% python3 -q
>>> import numpy as np
>>> np.set_printoptions(precision=2, suppress=True, linewidth=140, legacy="1.25")
>>> data = np.load("x.npy")
>>> data
array([[-2.41,  1.23,  0.63,  2.41, -2.9 , -1.33, -2.55, -0.32,  3.13],
       [ 0.39, -0.21, -0.06, -0.36,  0.45,  0.21,  0.39,  0.06, -0.48],
       [-2.08,  2.  , -3.05, -0.49, -0.85, -0.7 , -0.26, -0.98,  0.43],
       [-1.14,  1.9 , -4.75, -2.47,  0.95,  0.  ,  1.52, -1.14, -1.71],
       [ 0.33, -0.11, -0.31, -0.49,  0.5 ,  0.21,  0.47,  0.  , -0.57],
       [ 2.42, -1.98,  2.22, -0.38,  1.6 ,  0.98,  1.02,  0.88, -1.34],
       [-0.12,  0.2 , -0.5 , -0.26,  0.1 ,  0.  ,  0.16, -0.12, -0.18],
       [-0.93,  1.11, -2.19, -0.81,  0.  , -0.21,  0.33, -0.6 , -0.33],
       [ 0.54, -0.02, -1.12, -1.24,  1.1 ,  0.42,  1.1 , -0.12, -1.32]])
>>> rank = np.linalg.matrix_rank(data)
>>> rank
2
>>> N = np.linalg.svd(data)[2][rank:].T
>>> np.linalg.matrix_rank(data.T @ data), np.linalg.matrix_rank(data @ data.T)
(2, 2)
>>> np.allclose(data @ N, 0)
True
>>> [int(np.linalg.matrix_rank(data[:, :j + 1])) for j in range(9)]
[1, 2, 2, 2, 2, 2, 2, 2, 2]
>>> print([int(np.linalg.matrix_rank(np.delete(data, i, axis=0))) for i in range(9)])
[2, 2, 2, 2, 2, 2, 2, 2, 2]
>>> U, sv, VT = np.linalg.svd(data)
>>> print(np.argmax(sv[:-1] / (sv[1:] + 1e-6)) + 1)
2
>>> sv.round(2) + 0
array([8.6 , 8.23, 0.  , 0.  , 0.  , 0.  , 0.  , 0.  , 0.  ])
>>> B = U[:, :2] @ np.diag(sv[:2]) @ VT[:2]
>>> np.linalg.matrix_rank(B)
2
>>> print(round(float(np.abs(data - B).max()), 2))
0.0
>>> np.round(np.linalg.norm(data - B, 2), 2), round(float(sv[2]), 2)
(0.0, 0.0)
>>> np.linalg.matrix_rank(data, rtol=0.05)
2
>>> np.round(np.sort(np.abs(np.linalg.eigvals(data))), 2) + 0
array([0.  , 0.  , 0.  , 0.  , 0.  , 0.  , 0.  , 5.09, 5.09])
>>> np.allclose(data @ data.T, data.T @ data)
False
>>> np.trace(data)
-8.42
>>> round(float(np.linalg.det(data)), 2)
0.0
>>> print([round(float(x), 2) for x in np.linalg.svd(data, compute_uv=False)[:3]])
[8.6, 8.23, 0.0]
